In [1]: import numpy as np

In [2]: from numpy import linalg as LA

In [3]: np.set_printoptions(precision=2, suppress=True, linewidth=160, floatmode="fixed")

In [4]: E = np.loadtxt("arr.csv", delimiter=",")

In [5]: E
Out[5]: 
array([[-30.00, -35.00, -35.00,   5.00],
       [-18.00, -21.00, -21.00,   3.00],
       [-18.00, -21.00, -21.00,   3.00],
       [ 24.00,  28.00,  28.00,  -4.00]])

In [6]: # column 2 repeats column 1

In [7]: left, sigma, vt = LA.svd(E)

In [8]: np.argmax(sigma[:-1] / (sigma[1:] + 1e-6)) + 1
Out[8]: np.int64(1)

In [9]: M2 = left[:, :1] @ np.diag(sigma[:1]) @ vt[:1]

In [10]: np.round(LA.norm(E - M2) / LA.norm(E), 2)
Out[10]: np.float64(0.0)

In [11]: hat = np.triu(np.array([[-5, -3, 4, 1], [-1, 4, -5, 2], [-4, 5, -1, -4], [-4, 5, -4, 2]]), 1) + np.eye(4)

In [12]: M2 = hat @ E @ LA.inv(hat)

In [13]: LA.matrix_rank(M2)
Out[13]: np.int64(1)

In [14]: np.round(LA.det(M2), 2)
Out[14]: np.float64(0.0)

In [15]: M2
Out[15]: 
array([[  -24.00,  -100.00,  -432.00, -1500.00],
       [  120.00,   500.00,  2160.00,  7500.00],
       [ -114.00,  -475.00, -2052.00, -7125.00],
       [   24.00,   100.00,   432.00,  1500.00]])

In [16]: X = np.load("x.npy")

In [17]: X
Out[17]: 
array([[0, 0, 0],
       [0, 0, 0],
       [0, 0, 0],
       [0, 1, 3]])

In [18]: # looks like rank 1

In [19]: vec = np.array([1, -2, -1])

In [20]: a = np.maximum(X @ vec, 0)

In [21]: a
Out[21]: array([0, 0, 0, 0])

In [22]: rank = LA.matrix_rank(X)

In [23]: rank
Out[23]: np.int64(1)

In [24]: ns = LA.svd(X)[2][rank:].T

In [25]: ns.shape
Out[25]: (3, 2)

In [26]: LA.matrix_rank(X.T @ X), LA.matrix_rank(X @ X.T)
Out[26]: (np.int64(1), np.int64(1))

In [27]: [int(LA.matrix_rank(np.delete(X, i, axis=0))) for i in range(4)]
Out[27]: [1, 1, 1, 0]

In [28]: [int(LA.matrix_rank(X[:i])) for i in range(1, len(X) + 1)]
Out[28]: [0, 0, 0, 1]

In [29]: np.allclose(X @ ns, 0)
Out[29]: True
